$ python -q
>>> import numpy as np
>>> from numpy import linalg as LA
>>> np.set_printoptions(suppress=True, linewidth=160)
>>> X = np.loadtxt("arr.csv", delimiter=",")
>>> print(X)
[[ 4.  0.  0.  0.  0.  0.  0.  0.]
 [ 0.  3.  0.  0.  0.  0.  0.  0.]
 [ 0.  0. -5.  0.  0.  0.  0.  0.]
 [ 0.  0.  0.  4.  0.  0.  0.  0.]
 [ 0.  0.  0.  0.  0.  0.  0.  0.]
 [ 0.  0.  0.  0.  0. -4.  0.  0.]
 [ 0.  0.  0.  0.  0.  0.  2.  0.]
 [ 0.  0.  0.  0.  0.  0.  0.  4.]]
>>> Uu, sig, Vh = LA.svd(X)
>>> print(sig)
[5. 4. 4. 4. 4. 3. 2. 0.]
>>> print(np.argmax(sig[:-1] / (sig[1:] + 1e-6)) + 1)
7
>>> M2 = Uu[:, :7] @ np.diag(sig[:7]) @ Vh[:7]
>>> print(round(float(LA.norm(X - M2, 2)), 2), sig[7])
0.0 0.0
>>> print(M2)
[[ 4.  0.  0.  0.  0.  0.  0.  0.]
 [ 0.  3.  0.  0.  0.  0.  0.  0.]
 [ 0.  0. -5.  0.  0.  0.  0.  0.]
 [ 0.  0.  0.  4.  0.  0.  0.  0.]
 [ 0.  0.  0.  0.  0.  0.  0.  0.]
 [ 0.  0.  0.  0.  0. -4.  0.  0.]
 [ 0.  0.  0.  0.  0.  0.  2.  0.]
 [ 0.  0.  0.  0.  0.  0.  0.  4.]]
>>> print(round(LA.norm(X - M2) / LA.norm(X), 2))
0.0
>>> print(LA.matrix_rank(M2))
7
>>> print(X @ X)
[[16.  0.  0.  0.  0.  0.  0.  0.]
 [ 0.  9.  0.  0.  0.  0.  0.  0.]
 [ 0.  0. 25.  0.  0.  0.  0.  0.]
 [ 0.  0.  0. 16.  0.  0.  0.  0.]
 [ 0.  0.  0.  0.  0.  0.  0.  0.]
 [ 0.  0.  0.  0.  0. 16.  0.  0.]
 [ 0.  0.  0.  0.  0.  0.  4.  0.]
 [ 0.  0.  0.  0.  0.  0.  0. 16.]]
>>> print(LA.matrix_rank(X - X[0, 0] * np.eye(8)))
5
>>> print(np.round(np.sort(LA.eigvals(X)), 2))
[-5. -4.  0.  2.  3.  4.  4.  4.]
>>> W0 = np.load("m.npy")
>>> print(W0)
[[  3 -24   4   8   6   3  -8   2  -7]
 [ -4   6   6  -2  -7   7  -4   7   9]
 [ -1  18  -4  -6  -3   9  -9   9   4]
 [  2 -21  -3   7   5   3  -4   6  -1]]
>>> u, v = W0[1], W0[2]
>>> print(u @ v)
319
>>> p = (u @ v) / (u @ u) * u
>>> print(p.round(2))
[-3.8   5.7   5.7  -1.9  -6.65  6.65 -3.8   6.65  8.54]
>>> print(LA.matrix_rank(np.outer(u, v)))
1
>>> print(round(LA.norm(W0[1], 1), 2), round(float(LA.norm(W0[1], np.inf)), 2))
52.0 9.0
>>> print(np.round(LA.norm(W0, 1), 2), round(float(LA.norm(W0, np.inf)), 2))
69.0 65.0
>>> print(W0[1] @ W0[2])
319
>>> print(round(float(LA.norm(W0) ** 2 / LA.norm(W0, 2) ** 2), 2))
1.38
